$ python3 -q
>>> import numpy as np
>>> np.set_printoptions(precision=1, suppress=True, linewidth=200, legacy="1.25")
>>> tidy = lambda a: np.round(a, 1) + 0
>>> W0 = np.load("run13.npy")
>>> tidy(W0)
array([[ 0.7,  0. , -0.2, -0.4,  0.2,  0.1,  0. ],
       [ 0. ,  1. ,  0. ,  0. ,  0. ,  0. ,  0. ],
       [-0.2,  0. ,  0.9, -0.2,  0.1,  0. ,  0. ],
       [-0.4,  0. , -0.2,  0.6,  0.2,  0.1,  0. ],
       [ 0.2,  0. ,  0.1,  0.2,  0.9,  0. ,  0. ],
       [ 0.1,  0. ,  0. ,  0.1,  0. ,  1. ,  0. ],
       [ 0. ,  0. ,  0. ,  0. ,  0. ,  0. ,  1. ]])
>>> # symmetric, so the eigenvalues are real
>>> ev, vecs = np.linalg.eigh(W0)
>>> vec = np.array([0, 2, 1, 1, 1, 2, 1])
>>> tidy(np.linalg.eigvalsh(W0[1:, 1:]))
array([0.3, 1. , 1. , 1. , 1. , 1. ])
>>> tidy(vecs * np.maximum(ev, 0) @ vecs.T)
array([[ 0.7,  0. , -0.2, -0.4,  0.2,  0.1,  0. ],
       [ 0. ,  1. ,  0. ,  0. ,  0. ,  0. ,  0. ],
       [-0.2,  0. ,  0.9, -0.2,  0.1,  0. ,  0. ],
       [-0.4,  0. , -0.2,  0.6,  0.2,  0.1,  0. ],
       [ 0.2,  0. ,  0.1,  0.2,  0.9,  0. ,  0. ],
       [ 0.1,  0. ,  0. ,  0.1,  0. ,  1. ,  0. ],
       [ 0. ,  0. ,  0. ,  0. ,  0. ,  0. ,  1. ]])
>>> tidy(vec @ W0 @ vec)
11.6
>>> K = np.load("test11.npy")
>>> K
array([[-1.3,  4.4,  0.3, -0.1,  0.4, -0.6, -1.7],
       [ 2.7,  0.1, -1.7,  0.6, -1. , -2.8,  2.4],
       [-3.7,  0.8,  2.5,  0.6, -1. ,  1.6, -0.2],
       [-3.8,  1. , -0.5, -2.4, -0.3, -1.6,  1.1],
       [ 3.6,  0.6, -1.6, -0.9, -1.5,  2.4, -0.6],
       [-0.6, -1.8,  0.6, -2.9,  2.8,  0.5, -2.2],
       [-3.3, -2.3,  1.1,  0.4,  2.3, -0.2,  1.6],
       [ 2.7,  2.4,  2.4,  1.7,  1.2,  0.6,  1.1],
       [ 1.8,  1.4, -2. ,  3.3,  0.3,  2.1, -0.8],
       [-0.3,  2.8,  2.1,  3.1,  1.5,  1. ,  0. ],
       [ 1.5,  0.7, -2.3, -3.3, -1.4,  0.7,  1.8],
       [-1.8,  1.1,  1.6, -0.8, -0.2,  1.2, -4. ],
       [-1. ,  0.3, -0.7, -1.3, -2.3,  1.5,  3.8],
       [ 0.6, -2.7,  1.5,  1.9, -2.4, -1.5, -2. ],
       [ 0.2, -0.3,  2.3,  3.8,  2.2,  0.6, -0.2],
       [-0.1,  1.5, -0.7, -3.2,  0.5,  3.4, -0.5],
       [-3.6,  0.8,  0. , -2.7, -1.2, -1.2,  1.3],
       [-2.8,  0.6,  0.4,  0.5, -1.1,  3.9,  0. ],
       [-3.3, -2.6, -0.8,  0.2, -0.3,  1.2,  2.3],
       [ 2.5,  2.1,  0.3, -2.4, -0.9, -1.5,  2.3],
       [-1.1,  0.5, -0.7, -2.3, -3.1, -0.2, -2.9],
       [-1.8,  3. ,  1.3,  2.8, -1.7, -0.1, -0.2],
       [-1.8, -0.7, -2.1, -1.6,  1.5, -2.9,  1.9],
       [-1.8, -1.5,  1.3,  3.4, -0.7,  1.8,  1.5],
       [ 2.6, -0.5, -3.2, -1.7,  1.1,  1.8,  0. ],
       [ 0.6, -1.6, -1.5,  0.5, -2.5, -3.5, -1.1],
       [-0.6, -1.6, -0.4, -2.1,  0.3,  3.8,  1.8],
       [ 0.6,  3.1, -0.1,  1.7,  1.9, -0.9,  2.7],
       [-0.9, -0.6,  0.5,  3.6,  0.6, -1.6, -2.8],
       [ 2.6, -0.1, -1.3, -2.3, -0.4,  0.3, -3.4],
       [ 0.4, -4.4,  0.1, -1.5, -0.3,  0.3,  1.8],
       [-1.9,  1.3,  0.4, -0.8,  1.2,  0.2,  4.2],
       [ 2.1, -0.2,  0.3,  0.8, -0.4, -1.5, -4.2],
       [ 2. ,  2.7,  2.6,  0.8,  0.2,  2.2, -1. ],
       [-0.6, -1.1, -2.9,  1.1,  0.3, -3.6,  1.1],
       [ 1.5,  2.8,  1.2, -1.6, -1.6,  0. ,  2.9]])
>>> vec = np.array([0, 1, 0, 1, 3, 2, 3])
>>> h1 = np.maximum(W0 @ vec, 0)
>>> tidy(np.maximum(W0 @ vec, 0) - np.maximum(-W0 @ vec, 0))
array([0.2, 1. , 0.1, 1.2, 2.9, 2. , 3. ])
>>> np.flatnonzero(h1 > 1e-9)
array([0, 1, 2, 3, 4, 5, 6])
>>> tidy(np.maximum(W0 @ (3 * vec), 0))
array([0.6, 3. , 0.4, 3.6, 8.7, 5.9, 9. ])
>>> cent = K[[18, 21]].astype(float)
>>> for _ in range(6):
...     idx = np.linalg.norm(K[:, None] - cent, axis=-1).argmin(axis=1)
...     cent = np.array([K[idx == j].mean(axis=0) for j in range(2)])
... 
>>> print(idx)
[1 1 0 0 1 0 0 1 1 1 0 1 0 1 1 0 0 0 0 1 1 1 0 0 0 1 0 1 1 1 0 0 1 1 0 1]
>>> tidy(cent)
array([[-1.4, -0.6, -0.4, -1. ,  0.1,  0.7,  1.3],
       [ 0.9,  1.1,  0.4,  0.7, -0.4, -0.2, -0.7]])
>>> print(tidy(cent[1] - cent[0]))
[ 2.3  1.7  0.8  1.8 -0.5 -0.9 -2. ]
>>> np.abs(cent[1] - cent[0]).argmax()
0
>>> M = np.array([[3, 3, 0, 1], [3, 0, 3, 2], [2, 0, 2, 2], [3, 1, 2, 3]])
>>> M[-1] = M[0] + -3 * M[1]
>>> M
array([[ 3,  3,  0,  1],
       [ 3,  0,  3,  2],
       [ 2,  0,  2,  2],
       [-6,  3, -9, -5]])
>>> Uu, s, Vh = np.linalg.svd(M)
>>> vecs = Vh[:(s > 1e-8).sum()]
>>> rng = np.random.default_rng(8759)
>>> vec = M[0] + 2 * M[2] + rng.integers(2) * np.eye(4)[1]
>>> print(vec)
[7. 4. 4. 5.]
>>> np.linalg.matrix_rank(np.vstack([M, vec]))
4
>>> np.allclose(vecs.T @ vecs @ vec, vec)
False
>>> tidy(np.linalg.norm(vec - vecs.T @ vecs @ vec))
0.6
>>> print(np.linalg.matrix_rank(M, rtol=0.1))
2
>>> np.argsort(-np.linalg.norm(M, axis=0).round(6), kind="stable")[:3]
array([2, 0, 3])
>>> [round(float(x), 1) for x in np.linalg.svd(M, compute_uv=False)[:3]]
[13.6, 4.4, 0.6]
>>> tidy(np.linalg.norm(M, 2) / np.linalg.norm(M))
1.0
>>> def softmax(z):
...     e = np.exp(z - z.max(axis=-1, keepdims=True))
...     return e / e.sum(axis=-1, keepdims=True)
... 
>>> tidy(softmax(M).sum(axis=1))
array([1., 1., 1., 1.])
>>> tidy(softmax(M[2] + -3))
array([0.3, 0. , 0.3, 0.3])
>>> att = M @ M.T / np.sqrt(4)
>>> tidy(softmax(att + np.triu(np.full(att.shape, -np.inf), 1)))
array([[1. , 0. , 0. , 0. ],
       [0. , 1. , 0. , 0. ],
       [0. , 0.9, 0.1, 0. ],
       [0. , 0. , 0. , 1. ]])
>>> np.abs(np.diag(np.linalg.qr(M)[1])) > 1e-9
array([ True,  True, False,  True])
>>> tidy(np.trace(np.linalg.pinv(M) @ M))
3.0
>>> np.unique(M.round(6), axis=0).shape
(4, 4)
>>> np.linalg.lstsq(M[:-1].T, M[-1])[2]
3
>>> tidy(M @ np.linalg.pinv(M) @ M)
array([[ 3.,  3.,  0.,  1.],
       [ 3.,  0.,  3.,  2.],
       [ 2.,  0.,  2.,  2.],
       [-6.,  3., -9., -5.]])
>>> r0 = np.array([-1, 0, 0])
>>> np.convolve(M[2], r0)
array([-2,  0, -2, -2,  0,  0])
>>> m1 = np.array([[1, -1, 1], [1, 0, 0], [1, 1, 1], [1, 2, 4], [1, 3, 9]])
>>> out = np.c_[m1[:, :2] @ np.array([[3, 4], [2, -2]]), np.array([-2, 2, -1, 2, -1])]
>>> out
array([[ 1,  6, -2],
       [ 3,  4,  2],
       [ 5,  2, -1],
       [ 7,  0,  2],
       [ 9, -2, -1]])
>>> print(np.linalg.matrix_rank(np.c_[m1, out]))
4
>>> np.linalg.matrix_rank(out)
3
>>> vec = np.array([-4, -1, 2])
>>> rhs = m1 @ vec
>>> tidy(np.linalg.lstsq(m1, rhs)[0])
array([-4., -1.,  2.])
>>> tidy(np.linalg.solve(m1.T @ m1, m1.T @ rhs))
array([-4., -1.,  2.])
>>> rhs = rhs + 0.3 * rng.normal(size=5)
>>> tidy(rhs)
array([-0.7, -4.5, -2.7,  1.9, 10.6])
>>> c, *_ = np.linalg.lstsq(m1, rhs)
>>> [round(float(np.linalg.norm(np.linalg.solve(m1.T @ m1 + lam * np.eye(3), m1.T @ rhs))), 2) for lam in (0, 1, 10, 100)]
[4.55, 3.25, 1.2, 0.5]
>>> tidy(np.linalg.norm(rhs - m1 @ c))
0.7
>>> c.round()
array([-4., -1.,  2.])
